$ ipython --no-banner

In [1]: import numpy as np

In [2]: from numpy import linalg as LA

In [3]: np.set_printoptions(suppress=True, linewidth=100)

In [4]: E = np.loadtxt("dump.csv", delimiter=",")

In [5]: E
Out[5]: 
array([[5., 5., 4., 2., 3., 5.],
       [4., 0., 3., 5., 0., 2.],
       [3., 4., 0., 3., 0., 4.],
       [0., 2., 3., 0., 0., 3.],
       [5., 3., 0., 4., 0., 4.],
       [0., 2., 0., 0., 5., 2.]])

In [6]: f, g = E[0], E[3]

In [7]: f @ f
Out[7]: np.float64(104.0)

In [8]: pr = (f @ g) / (f @ f) * f

In [9]: round(float(LA.norm(f + g) ** 2 + LA.norm(f - g) ** 2), 2)
Out[9]: 252.0

In [10]: pr.round(2)
Out[10]: array([1.78, 1.78, 1.42, 0.71, 1.07, 1.78])

In [11]: np.outer(f, g)
Out[11]: 
array([[ 0., 10., 15.,  0.,  0., 15.],
       [ 0., 10., 15.,  0.,  0., 15.],
       [ 0.,  8., 12.,  0.,  0., 12.],
       [ 0.,  4.,  6.,  0.,  0.,  6.],
       [ 0.,  6.,  9.,  0.,  0.,  9.],
       [ 0., 10., 15.,  0.,  0., 15.]])

In [12]: M = np.load("block10.npy")

In [13]: M
Out[13]: 
array([[-2.16, -0.84,  6.93, -6.82],
       [ 4.31,  2.22, -4.56, -7.46],
       [-1.65,  8.77,  2.78, -3.55],
       [-0.62,  9.22,  3.38, -1.76],
       [-0.48,  2.44,  7.35,  6.31],
       [-3.68,  3.91, -6.95,  4.78],
       [ 6.37, -4.49, -3.73,  5.04],
       [ 8.13,  1.93,  0.17,  5.48],
       [-2.66, -8.63, -3.95, -1.7 ],
       [ 1.65, -0.84,  3.46, -9.2 ],
       [-1.27, -2.79,  8.38, -4.51],
       [ 4.25, -7.28,  5.37,  0.33],
       [ 5.86, -1.22,  7.83,  1.7 ],
       [ 3.43, -1.55,  0.83,  9.23],
       [ 2.4 , -2.97, -6.11,  6.93],
       [ 1.78, -5.92, -7.71, -1.53],
       [-0.76, -4.2 , -7.03,  5.68],
       [-4.99, -2.45,  0.71,  8.28],
       [-2.59,  2.17, -7.72,  5.38],
       [-0.87,  8.53,  5.05,  0.95],
       [-1.37, -5.33,  7.47,  3.72],
       [-4.74,  3.72,  7.11, -3.62],
       [ 7.31,  3.73, -5.68, -0.57],
       [-3.37,  7.4 ,  4.73, -3.39],
       [ 7.46,  2.81, -6.  , -0.75],
       [ 6.15, -0.2 , -5.91,  5.21],
       [ 1.46,  7.74, -6.1 , -0.89],
       [-9.27,  2.85,  1.54, -1.9 ],
       [ 7.07,  4.95,  2.97, -4.07],
       [ 2.54,  5.16,  7.28, -3.73],
       [ 8.6 ,  4.09, -2.27,  2.05]])

In [14]: G = M.T @ M

In [15]: np.round(np.diag(G), 2)
Out[15]: array([665.32, 752.26, 963.14, 718.6 ])

In [16]: LA.matrix_rank(G)
Out[16]: np.int64(4)

In [17]: np.allclose(G, G.T)
Out[17]: True

In [18]: G.round(2)
Out[18]: 
array([[ 665.32,    9.03, -161.21,   78.63],
       [   9.03,  752.26,  108.13, -162.82],
       [-161.21,  108.13,  963.14, -253.7 ],
       [  78.63, -162.82, -253.7 ,  718.6 ]])

In [19]: round(float(np.trace(G)), 2), round((M ** 2).sum(), 2)
Out[19]: (3099.33, np.float64(3099.33))

In [20]: np.round(LA.eigvalsh(G)[::-1], 2)
Out[20]: array([1241.4 ,  758.21,  577.95,  521.76])
